% ipython --no-banner

In [1]: import numpy as np

In [2]: np.set_printoptions(precision=2, suppress=True, linewidth=200, legacy="1.25")

In [3]: f = np.array([2, 0, 2, 1, 1]) + 0.5

In [4]: E = np.eye(5) - 2 * np.outer(f, f) / (f @ f)

In [5]: E
Out[5]: 
array([[ 0.28, -0.14, -0.72, -0.43, -0.43],
       [-0.14,  0.97, -0.14, -0.09, -0.09],
       [-0.72, -0.14,  0.28, -0.43, -0.43],
       [-0.43, -0.09, -0.43,  0.74, -0.26],
       [-0.43, -0.09, -0.43, -0.26,  0.74]])

In [6]: # columns are unit length and at right angles

In [7]: evals, vecs = np.linalg.eigh(E)

In [8]: vec = np.array([3, -2, -1, 3, 3])

In [9]: np.round(vec @ E @ vec, 2)
Out[9]: 12.41

In [10]: vecs * np.maximum(evals, 0) @ vecs.T
Out[10]: 
array([[ 0.64, -0.07, -0.36, -0.22, -0.22],
       [-0.07,  0.99, -0.07, -0.04, -0.04],
       [-0.36, -0.07,  0.64, -0.22, -0.22],
       [-0.22, -0.04, -0.22,  0.87, -0.13],
       [-0.22, -0.04, -0.22, -0.13,  0.87]])

In [11]: rng = np.random.default_rng(15145)

In [12]: idx = rng.permutation(5)

In [13]: idx
Out[13]: array([4, 1, 2, 3, 0])

In [14]: B = E[idx][:, idx]

In [15]: np.diag(B)
Out[15]: array([0.74, 0.97, 0.28, 0.74, 0.28])

In [16]: B
Out[16]: 
array([[ 0.74, -0.09, -0.43, -0.26, -0.43],
       [-0.09,  0.97, -0.14, -0.09, -0.14],
       [-0.43, -0.14,  0.28, -0.43, -0.72],
       [-0.26, -0.09, -0.43,  0.74, -0.43],
       [-0.43, -0.14, -0.72, -0.43,  0.28]])

In [17]: X = np.loadtxt("m.csv", delimiter=",")

In [18]: X
Out[18]: 
array([[ -9.34,  17.83,  -5.  ,  -6.47],
       [ -7.  ,  17.8 ,  -6.48,  -4.63],
       [ -9.9 ,  18.04,  -5.38,  -6.62],
       [ -8.76,  16.99,  -6.59,  -6.91],
       [-10.04,  18.64,  -5.29,  -6.12],
       [ -8.71,  18.35,  -8.26,  -8.79],
       [ -8.33,  18.76,  -6.64,  -4.87],
       [ -7.43,  18.21,  -6.42,  -4.49],
       [-10.18,  16.63,  -6.45,  -6.92],
       [ -7.68,  18.78,  -6.52,  -5.29],
       [ -9.08,  19.06,  -7.44,  -6.26],
       [ -7.75,  17.34,  -6.15,  -6.26],
       [ -7.55,  19.76,  -5.93,  -4.86],
       [ -7.96,  17.59,  -6.26,  -5.91],
       [ -9.1 ,  18.95,  -4.38,  -6.65],
       [-10.9 ,  16.48,  -8.42,  -4.85],
       [ -6.79,  19.66,  -5.94,  -6.01],
       [ -7.29,  17.22,  -6.99,  -7.04]])

In [19]: np.linalg.cond(X) > 100
Out[19]: False

In [20]: C2 = X.T @ X

In [21]: np.linalg.svd(X, compute_uv=False) ** 2
Out[21]: array([8620.11,   33.27,   18.76,   16.26])

In [22]: np.linalg.matrix_rank(C2)
Out[22]: 4

In [23]: C2
Out[23]: 
array([[ 1338.6 , -2778.39,   979.6 ,   936.52],
       [-2778.39,  5923.37, -2069.52, -1970.71],
       [  979.6 , -2069.52,   746.75,   694.54],
       [  936.52, -1970.71,   694.54,   679.69]])

In [24]: (X @ X.T).shape
Out[24]: (18, 18)

In [25]: np.linalg.eigvalsh(C2)[::-1]
Out[25]: array([8620.11,   33.27,   18.76,   16.26])

In [26]: vec = np.ones(4)

In [27]: for _ in range(6):
    ...:     vec = C2 @ vec
    ...:     vec /= np.linalg.norm(vec)
    ...:     print(round(vec @ C2 @ vec, 2))
    ...: 
8592.54
8620.11
8620.11
8620.11
8620.11
8620.11

In [28]: round(float(np.linalg.eigvalsh(C2)[-1]), 2)
Out[28]: 8620.11

In [29]: Xc = X - X.mean(axis=0)

In [30]: vecs = np.linalg.svd(Xc)[2][:1]

In [31]: B = Xc - Xc @ vecs.T @ vecs

In [32]: np.diag(vecs.T @ vecs)
Out[32]: array([0.52, 0.22, 0.06, 0.2 ])

In [33]: np.linalg.norm(B, axis=1).round(6).argmax()
Out[33]: 5

In [34]: (Xc @ vecs.T).std(axis=0)
Out[34]: array([1.36])

In [35]: sv = 3 * 0.9 ** np.arange(4)

In [36]: q, _ = np.linalg.qr(np.array([[0.2, 0.3, -0.3, 0.5],
    ...:     [-1.1, -0.6, 1.1, -0.2],
    ...:     [0.4, 0.2, 1.3, -0.5],
    ...:     [1.2, -1.0, -0.6, 1.0]]))

In [37]: F = rng.normal(size=(23, 4)) * sv @ q

In [38]: F
Out[38]: 
array([[ 1.25,  0.63, -0.16,  1.95],
       [-0.83,  1.08,  0.45,  2.18],
       [ 1.08, -1.9 , -1.05,  3.41],
       [ 3.49, -3.39,  0.7 ,  0.39],
       [-0.06,  3.24, -3.94,  0.51],
       [-5.3 ,  3.83,  1.47, -7.56],
       [-0.5 ,  1.66,  0.41,  0.91],
       [ 2.26, -0.66,  3.38,  0.39],
       [ 3.54,  0.25,  2.96, -2.07],
       [ 1.46, -1.51, -1.02,  0.66],
       [ 2.85, -3.95, -1.85,  6.87],
       [-0.45, -1.96,  0.45, -0.26],
       [-4.28,  5.95, -0.83,  1.76],
       [-0.22,  0.42,  2.35, -0.46],
       [-0.02, -1.97, -2.07,  0.04],
       [-1.24,  3.68, -1.77, -3.04],
       [ 3.31, -1.08, -1.61,  1.84],
       [-3.64, -4.3 ,  3.84,  3.37],
       [-0.04, -1.23, -1.42, -4.72],
       [ 4.41,  0.75, -1.17, -0.45],
       [-1.33,  0.4 , -5.03, -1.31],
       [ 0.35, -1.47,  2.38, -2.71],
       [ 0.67,  2.08,  0.5 , -0.91]])

In [39]: C2 = np.cov(F, rowvar=False)

In [40]: C2.shape
Out[40]: (4, 4)

In [41]: np.corrcoef(F.T)
Out[41]: 
array([[ 1.  , -0.44, -0.05,  0.3 ],
       [-0.44,  1.  , -0.19, -0.41],
       [-0.05, -0.19,  1.  , -0.1 ],
       [ 0.3 , -0.41, -0.1 ,  1.  ]])

In [42]: np.argsort(-F.std(axis=0).round(6), kind="stable")
Out[42]: array([3, 1, 0, 2])

In [43]: np.median(F, axis=0)
Out[43]: array([-0.02,  0.25, -0.16,  0.39])
